In [1]: import numpy as np

In [2]: np.set_printoptions(suppress=True, linewidth=140)

In [3]: arr = np.load("case7.npy")

In [4]: arr
Out[4]: 
array([[   1,   -2,    4,   -8],
       [   1,   -1,    1,   -1],
       [   1,    0,    0,    0],
       [   1,    1,    1,    1],
       [   1,    2,    4,    8],
       [   1,    3,    9,   27],
       [   1,    4,   16,   64],
       [   1,    5,   25,  125],
       [   1,    6,   36,  216],
       [   1,    7,   49,  343],
       [   1,    8,   64,  512],
       [   1,    9,   81,  729],
       [   1,   10,  100, 1000],
       [   1,   11,  121, 1331],
       [   1,   12,  144, 1728]])

In [5]: # column 3 is much longer than the rest

In [6]: arr.ravel(order="F")
Out[6]: 
array([   1,    1,    1,    1,    1,    1,    1,    1,    1,    1,    1,    1,    1,    1,    1,   -2,   -1,    0,    1,    2,    3,    4,
          5,    6,    7,    8,    9,   10,   11,   12,    4,    1,    0,    1,    4,    9,   16,   25,   36,   49,   64,   81,  100,  121,
        144,   -8,   -1,    0,    1,    8,   27,   64,  125,  216,  343,  512,  729, 1000, 1331, 1728])

In [7]: T = arr.reshape(15, 2, -1)

In [8]: T.sum(axis=1)
Out[8]: 
array([[   5,  -10],
       [   2,   -2],
       [   1,    0],
       [   2,    2],
       [   5,   10],
       [  10,   30],
       [  17,   68],
       [  26,  130],
       [  37,  222],
       [  50,  350],
       [  65,  520],
       [  82,  738],
       [ 101, 1010],
       [ 122, 1342],
       [ 145, 1740]])

In [9]: print(T[:, 0])
[[ 1 -2]
 [ 1 -1]
 [ 1  0]
 [ 1  1]
 [ 1  2]
 [ 1  3]
 [ 1  4]
 [ 1  5]
 [ 1  6]
 [ 1  7]
 [ 1  8]
 [ 1  9]
 [ 1 10]
 [ 1 11]
 [ 1 12]]

In [10]: print(T.shape)
(15, 2, 2)

In [11]: np.einsum("ihd,jhd->hij", T, T).shape
Out[11]: (2, 15, 15)

In [12]: print(np.swapaxes(T, 1, 2)[8])
[[  1  36]
 [  6 216]]

In [13]: round(float(np.linalg.norm(arr[2] - arr[9])), 2)
Out[13]: 346.55

In [14]: np.round(np.linalg.norm(arr, axis=1), 2)
Out[14]: 
array([   9.22,    2.  ,    1.  ,    2.  ,    9.22,   28.64,   66.1 ,  127.58,  219.06,  346.55,  516.05,  733.54, 1005.04, 1336.53,
       1734.03])

In [15]: np.linalg.norm(arr, axis=1).argmax()
Out[15]: np.int64(14)

In [16]: round(np.linalg.norm(arr, 1), 2), round(np.linalg.norm(arr, np.inf), 2)
Out[16]: (np.float64(6093.0), np.float64(1885.0))

In [17]: round(float(np.linalg.norm(arr, 2)), 2)
Out[17]: 2606.84

In [18]: A2 = arr / np.linalg.norm(arr, axis=1, keepdims=True)

In [19]: cov = A2 @ A2.T

In [20]: print(round(np.degrees(np.arccos(np.clip(cov[7, 3], -1, 1))), 2))
52.31

In [21]: cov[7].round(2)
Out[21]: array([-0.77, -0.41,  0.01,  0.61,  0.94,  0.99,  1.  ,  1.  ,  1.  ,  1.  ,  1.  ,  1.  ,  0.99,  0.99,  0.99])

In [22]: print(np.argwhere(np.triu(np.abs(cov) > 0.95, 1)))
[[ 4  5]
 [ 4  6]
 [ 5  6]
 [ 5  7]
 [ 5  8]
 [ 5  9]
 [ 5 10]
 [ 5 11]
 [ 5 12]
 [ 5 13]
 [ 5 14]
 [ 6  7]
 [ 6  8]
 [ 6  9]
 [ 6 10]
 [ 6 11]
 [ 6 12]
 [ 6 13]
 [ 6 14]
 [ 7  8]
 [ 7  9]
 [ 7 10]
 [ 7 11]
 [ 7 12]
 [ 7 13]
 [ 7 14]
 [ 8  9]
 [ 8 10]
 [ 8 11]
 [ 8 12]
 [ 8 13]
 [ 8 14]
 [ 9 10]
 [ 9 11]
 [ 9 12]
 [ 9 13]
 [ 9 14]
 [10 11]
 [10 12]
 [10 13]
 [10 14]
 [11 12]
 [11 13]
 [11 14]
 [12 13]
 [12 14]
 [13 14]]

In [23]: mat = np.loadtxt("data.csv", delimiter=",")

In [24]: print(mat.round(2))
[[ 0.43  0.08  0.05  0.05 -0.08 -0.19 -0.27  0.05  0.14 -0.08  0.14  0.19  0.   -0.06  0.17]
 [ 0.08  0.01  0.01  0.01 -0.01 -0.04 -0.05  0.01  0.03 -0.01  0.03  0.04  0.   -0.01  0.03]
 [ 0.05  0.01  0.01  0.01 -0.01 -0.02 -0.03  0.01  0.02 -0.01  0.02  0.02  0.   -0.01  0.02]
 [ 0.05  0.01  0.01  0.01 -0.01 -0.02 -0.03  0.01  0.02 -0.01  0.02  0.02  0.   -0.01  0.02]
 [-0.08 -0.01 -0.01 -0.01  0.01  0.04  0.05 -0.01 -0.03  0.01 -0.03 -0.04  0.    0.01 -0.03]
 [-0.19 -0.04 -0.02 -0.02  0.04  0.08  0.12 -0.02 -0.06  0.04 -0.06 -0.08  0.    0.03 -0.08]
 [-0.27 -0.05 -0.03 -0.03  0.05  0.12  0.17 -0.03 -0.09  0.05 -0.09 -0.12  0.    0.04 -0.11]
 [ 0.05  0.01  0.01  0.01 -0.01 -0.02 -0.03  0.01  0.02 -0.01  0.02  0.02  0.   -0.01  0.02]
 [ 0.14  0.03  0.02  0.02 -0.03 -0.06 -0.09  0.02  0.05 -0.03  0.05  0.06  0.   -0.02  0.06]
 [-0.08 -0.01 -0.01 -0.01  0.01  0.04  0.05 -0.01 -0.03  0.01 -0.03 -0.04  0.    0.01 -0.03]
 [ 0.14  0.03  0.02  0.02 -0.03 -0.06 -0.09  0.02  0.05 -0.03  0.05  0.06  0.   -0.02  0.06]
 [ 0.19  0.04  0.02  0.02 -0.04 -0.08 -0.12  0.02  0.06 -0.04  0.06  0.08  0.   -0.03  0.08]
 [ 0.    0.    0.    0.    0.    0.    0.    0.    0.    0.    0.    0.    0.    0.    0.  ]
 [-0.06 -0.01 -0.01 -0.01  0.01  0.03  0.04 -0.01 -0.02  0.01 -0.02 -0.03  0.    0.01 -0.03]
 [ 0.17  0.03  0.02  0.02 -0.03 -0.08 -0.11  0.02  0.06 -0.03  0.06  0.08  0.   -0.03  0.07]]

In [25]: vals, vecs = np.linalg.eigh(mat)

In [26]: np.round(np.linalg.svd(mat, compute_uv=False), 2) + 0
Out[26]: array([1., 0., 0., 0., 0., 0., 0., 0., 0., 0., 0., 0., 0., 0., 0.])

In [27]: np.unique(vals.round(6) + 0, return_counts=True)[1]
Out[27]: array([14,  1])

In [28]: np.round(np.linalg.eigvalsh(mat + 3 * np.eye(15)), 2)
Out[28]: array([3., 3., 3., 3., 3., 3., 3., 3., 3., 3., 3., 3., 3., 3., 4.])
